>>> import numpy as np
>>> np.set_printoptions(precision=2, suppress=True, linewidth=140)
>>> def rd(a):
...     return np.round(a, 2) + 0
... 
>>> feats = np.load("m.npy")
>>> feats
array([[0, 0, 5, 7, 8, 1, 3],
       [0, 1, 3, 0, 2, 3, 8],
       [0, 0, 3, 4, 2, 0, 7],
       [0, 0, 0, 6, 8, 3, 7],
       [0, 0, 0, 0, 2, 1, 7],
       [0, 0, 0, 0, 0, 2, 0],
       [0, 0, 0, 0, 0, 0, 1]])
>>> # rank 6
>>> rng = np.random.default_rng(65956)
>>> B = feats + rng.integers(-2, 3, (7, 6)) @ rng.integers(-2, 3, (6, 7))
>>> B
array([[  0,  -1,   7,   7,   7,  -4,   7],
       [ 14,   3,  -3,   0,   8,  10,  12],
       [  1,  -4,   3,   6,   1,  -7,  16],
       [ -6, -11,  10,   7,   0,   4,  14],
       [  1,   0,   4,   3,  -4,   0,  17],
       [  6,  -3,  -8,   2,   8,   1,   0],
       [  3,   2,   6,  -6,  -5,   3,   6]])
>>> np.abs(B - feats).sum(axis=1)
array([13, 39, 24, 44, 25, 28, 30])
>>> B - feats
array([[  0,  -1,   2,   0,  -1,  -5,   4],
       [ 14,   2,  -6,   0,   6,   7,   4],
       [  1,  -4,   0,   2,  -1,  -7,   9],
       [ -6, -11,  10,   1,  -8,   1,   7],
       [  1,   0,   4,   3,  -6,  -1,  10],
       [  6,  -3,  -8,   2,   8,  -1,   0],
       [  3,   2,   6,  -6,  -5,   3,   5]])
>>> Uu, sig, vt = np.linalg.svd(feats)
>>> np.argmax(sig[:-1] / (sig[1:] + 1e-6)) + 1
np.int64(6)
>>> rd(sig)
array([20.46,  8.76,  4.64,  3.22,  1.66,  0.39,  0.  ])
>>> B = Uu[:, :6] @ np.diag(sig[:6]) @ vt[:6]
>>> rd(B)
array([[0., 0., 5., 7., 8., 1., 3.],
       [0., 1., 3., 0., 2., 3., 8.],
       [0., 0., 3., 4., 2., 0., 7.],
       [0., 0., 0., 6., 8., 3., 7.],
       [0., 0., 0., 0., 2., 1., 7.],
       [0., 0., 0., 0., 0., 2., 0.],
       [0., 0., 0., 0., 0., 0., 1.]])
>>> np.linalg.matrix_rank(feats, rtol=0.05)
np.int64(5)
>>> gram = feats.T @ feats
>>> (feats @ feats.T).shape
(7, 7)
>>> np.allclose(gram, gram.T)
True
>>> r = np.linalg.matrix_rank(feats)
>>> r
np.int64(6)
>>> N = np.linalg.svd(feats)[2][r:].T
>>> N.shape
(7, 1)
>>> np.linalg.matrix_rank(feats.T @ feats), np.linalg.matrix_rank(feats @ feats.T)
(np.int64(6), np.int64(6))
>>> [int(np.linalg.matrix_rank(np.delete(feats, i, axis=0))) for i in range(7)]
[6, 5, 6, 6, 6, 6, 6]
>>> N @ N.T
array([[1., 0., 0., 0., 0., 0., 0.],
       [0., 0., 0., 0., 0., 0., 0.],
       [0., 0., 0., 0., 0., 0., 0.],
       [0., 0., 0., 0., 0., 0., 0.],
       [0., 0., 0., 0., 0., 0., 0.],
       [0., 0., 0., 0., 0., 0., 0.],
       [0., 0., 0., 0., 0., 0., 0.]])
>>> N[:, 0] / N[np.abs(N[:, 0]).round(6).argmax(), 0]
array([1., 0., 0., 0., 0., 0., 0.])
>>> feats @ N
array([[0.],
       [0.],
       [0.],
       [0.],
       [0.],
       [0.],
       [0.]])
>>> A = np.load("data.npy")
>>> A
array([[-2.  , -1.4 , -0.4 , -0.5 , -1.77],
       [-0.4 ,  0.2 ,  2.  ,  0.  ,  8.09],
       [-2.  , -0.5 , -0.7 , -1.8 , -2.25],
       [ 1.3 ,  0.1 , -1.1 ,  1.5 , -4.89],
       [ 0.1 , -0.4 ,  0.6 , -0.3 ,  2.29],
       [-0.5 ,  0.2 ,  0.9 , -0.4 ,  3.91],
       [-0.6 ,  0.3 , -0.7 ,  0.3 , -2.73],
       [ 0.1 , -0.3 ,  0.7 ,  0.3 ,  2.33],
       [ 0.8 , -0.9 ,  1.  ,  0.  ,  4.24],
       [ 0.  ,  0.5 ,  0.4 ,  1.8 ,  1.69],
       [-0.1 ,  0.7 , -1.6 ,  0.5 , -6.44],
       [-0.1 ,  1.  , -2.1 ,  0.  , -8.61],
       [-0.1 ,  0.1 , -0.7 ,  2.2 , -2.89],
       [ 0.2 , -1.6 , -1.6 ,  1.5 , -6.46],
       [ 0.1 ,  0.2 ,  0.  , -1.1 ,  0.42],
       [ 0.  ,  0.2 , -0.1 , -0.4 , -0.97],
       [-0.2 , -1.9 ,  0.4 , -0.1 ,  1.44],
       [-0.6 , -0.2 , -0.8 , -0.6 , -2.98],
       [-1.7 ,  0.4 ,  1.3 ,  1.3 ,  5.55],
       [ 1.3 , -0.2 , -1.3 , -0.7 , -5.19],
       [ 0.6 , -0.9 ,  2.3 , -0.1 ,  9.03],
       [-0.5 , -0.6 , -1.1 , -1.2 , -4.92],
       [-1.8 , -0.6 ,  0.1 , -1.7 ,  0.79],
       [-1.6 , -1.  ,  0.5 , -1.5 ,  2.34],
       [-0.9 , -0.3 , -0.4 , -0.1 , -1.43],
       [ 1.3 , -2.  , -0.2 ,  0.4 , -0.59],
       [ 1.6 ,  1.4 ,  0.9 , -0.3 ,  3.29],
       [ 0.  ,  1.1 , -0.5 ,  0.4 , -1.97],
       [ 0.8 ,  0.4 ,  1.4 ,  0.  ,  5.8 ],
       [-0.2 ,  0.4 ,  1.  ,  0.7 ,  4.05],
       [ 1.7 ,  0.8 ,  0.  , -1.4 ,  0.  ],
       [ 0.3 , -1.1 , -0.2 , -0.6 , -0.78],
       [ 1.3 ,  0.3 , -1.  , -1.2 , -4.3 ]])
>>> # column 4 is much longer than the rest
>>> gram = np.cov(A, rowvar=False)
>>> np.median(A, axis=0)
array([ 0.  ,  0.1 , -0.1 , -0.1 , -0.59])
>>> rd(gram)
array([[ 1.03,  0.17, -0.02,  0.17, -0.18],
       [ 0.17,  0.71, -0.02,  0.1 , -0.1 ],
       [-0.02, -0.02,  1.11,  0.  ,  4.49],
       [ 0.17,  0.1 ,  0.  ,  0.99, -0.07],
       [-0.18, -0.1 ,  4.49, -0.07, 18.28]])
>>> rd(A.std(axis=0))
array([1.  , 0.83, 1.04, 0.98, 4.21])
>>> np.argwhere(np.triu(np.abs(np.corrcoef(A.T)) > 0.8, 1))
array([[2, 4]])
>>> rd(np.linalg.eigvalsh(gram)[::-1])
array([19.38,  1.25,  0.84,  0.63,  0.  ])
>>> Xs = A - A.mean(axis=0)
>>> V = np.linalg.svd(Xs)[2][:4]
>>> B = Xs - Xs @ V.T @ V
>>> rd(np.linalg.norm(B) / np.linalg.norm(Xs))
np.float64(0.01)
>>> rd(B.std(axis=0))
array([0.  , 0.  , 0.06, 0.  , 0.01])
>>> np.linalg.norm(B, axis=1).round(6).argmax()
np.int64(15)
>>> feats @ feats
array([[  0,   0,  15,  62,  82,  31, 143],
       [  0,   1,  12,  12,  12,  11,  51],
       [  0,   0,   9,  36,  42,  14,  70],
       [  0,   0,   0,  36,  64,  32, 105],
       [  0,   0,   0,   0,   4,   4,  21],
       [  0,   0,   0,   0,   0,   4,   0],
       [  0,   0,   0,   0,   0,   0,   1]])
>>> labels = A[:, 4] > np.median(A[:, 4])
>>> r0 = A[labels].mean(axis=0) - A[~labels].mean(axis=0)
>>> np.argsort(-np.abs(r0).round(6), kind="stable")
array([4, 2, 3, 1, 0])
>>> ((A - A.mean(axis=0)) @ r0 > 0).astype(int)
array([0, 1, 0, 0, 1, 1, 0, 1, 1, 1, 0, 0, 0, 0, 1, 0, 1, 0, 1, 0, 1, 0, 1, 1, 0, 0, 1, 0, 1, 1, 1, 0, 0])
>>> rd(r0)
array([ 0.03,  0.15,  1.7 , -0.16,  6.93])
>>> J = np.load("out14.npy")
>>> J
array([[0, 0, 0, 1, 0, 1, 0, 0],
       [0, 0, 0, 0, 0, 0, 0, 1],
       [0, 0, 0, 0, 0, 1, 1, 1],
       [1, 0, 0, 0, 1, 0, 0, 0],
       [0, 0, 0, 1, 0, 0, 0, 0],
       [1, 0, 1, 0, 0, 0, 0, 0],
       [0, 0, 1, 0, 0, 0, 0, 0],
       [0, 1, 1, 0, 0, 0, 0, 0]])
>>> Q, V = np.linalg.qr(J[:, :1])[0], np.linalg.qr(J[:, 1:])[0]
>>> sig = np.linalg.svd(Q.T @ V, compute_uv=False)
>>> rd(np.degrees(np.arccos(sig.clip(0, 1))))
array([30.])
>>> rd(np.linalg.norm(Q @ Q.T - V @ V.T, 2))
np.float64(1.0)
>>> ev, V = np.linalg.eigh(J)
>>> x0 = np.array([0, 2, 0, 2, 1, 1, 0, 0])
>>> np.abs(J).sum(axis=1).max(), rd(np.abs(ev).max())
(np.int64(3), np.float64(1.99))
>>> rd(np.linalg.eigvalsh(J[1:, 1:]))
array([-1.85, -1.  , -0.77,  0.  ,  0.77,  1.  ,  1.85])
>>> (np.sign(V[:, -1].round(6)) == np.sign(V[0, -1].round(6))).astype(int)
array([1, 1, 1, 1, 1, 1, 1, 1])
>>> x0 @ J @ x0
np.int64(4)
>>> rd(V * np.maximum(ev, 0) @ V.T)
array([[ 0.64, -0.04,  0.18,  0.5 ,  0.24,  0.5 ,  0.  ,  0.  ],
       [-0.04,  0.46,  0.2 ,  0.  ,  0.02,  0.  ,  0.  ,  0.5 ],
       [ 0.18,  0.2 ,  0.82,  0.  , -0.04,  0.5 ,  0.5 ,  0.5 ],
       [ 0.5 ,  0.  ,  0.  ,  0.68,  0.5 ,  0.2 , -0.04, -0.02],
       [ 0.24,  0.02, -0.04,  0.5 ,  0.44,  0.  ,  0.  ,  0.  ],
       [ 0.5 ,  0.  ,  0.5 ,  0.2 ,  0.  ,  0.62,  0.22,  0.16],
       [ 0.  ,  0.  ,  0.5 , -0.04,  0.  ,  0.22,  0.4 ,  0.2 ],
       [ 0.  ,  0.5 ,  0.5 , -0.02,  0.  ,  0.16,  0.2 ,  0.66]])
>>> labels = rng.permutation(8)
>>> B = J[:, labels] * rng.choice([-1, 1], 8)
>>> B
array([[ 0,  0,  0,  0, -1,  0, -1,  0],
       [ 0, -1,  0,  0,  0,  0,  0,  0],
       [-1, -1,  0,  0, -1,  0,  0,  0],
       [ 0,  0,  0,  0,  0, -1,  0,  1],
       [ 0,  0,  0,  0,  0,  0, -1,  0],
       [ 0,  0, -1,  0,  0,  0,  0,  1],
       [ 0,  0, -1,  0,  0,  0,  0,  0],
       [ 0,  0, -1,  1,  0,  0,  0,  0]])
>>> Uu, _, vt = np.linalg.svd(J.T @ B)
>>> rd(np.linalg.lstsq(J, B)[0])
array([[ 0.,  0.,  0.,  0.,  0.,  0.,  0.,  1.],
       [ 0.,  0.,  0.,  1.,  0.,  0.,  0.,  0.],
       [ 0.,  0., -1.,  0.,  0.,  0.,  0.,  0.],
       [ 0.,  0.,  0.,  0.,  0.,  0., -1.,  0.],
       [ 0.,  0.,  0.,  0.,  0., -1.,  0.,  0.],
       [ 0.,  0.,  0.,  0., -1.,  0.,  0.,  0.],
       [-1.,  0.,  0.,  0.,  0.,  0.,  0.,  0.],
       [ 0., -1.,  0.,  0.,  0.,  0.,  0.,  0.]])
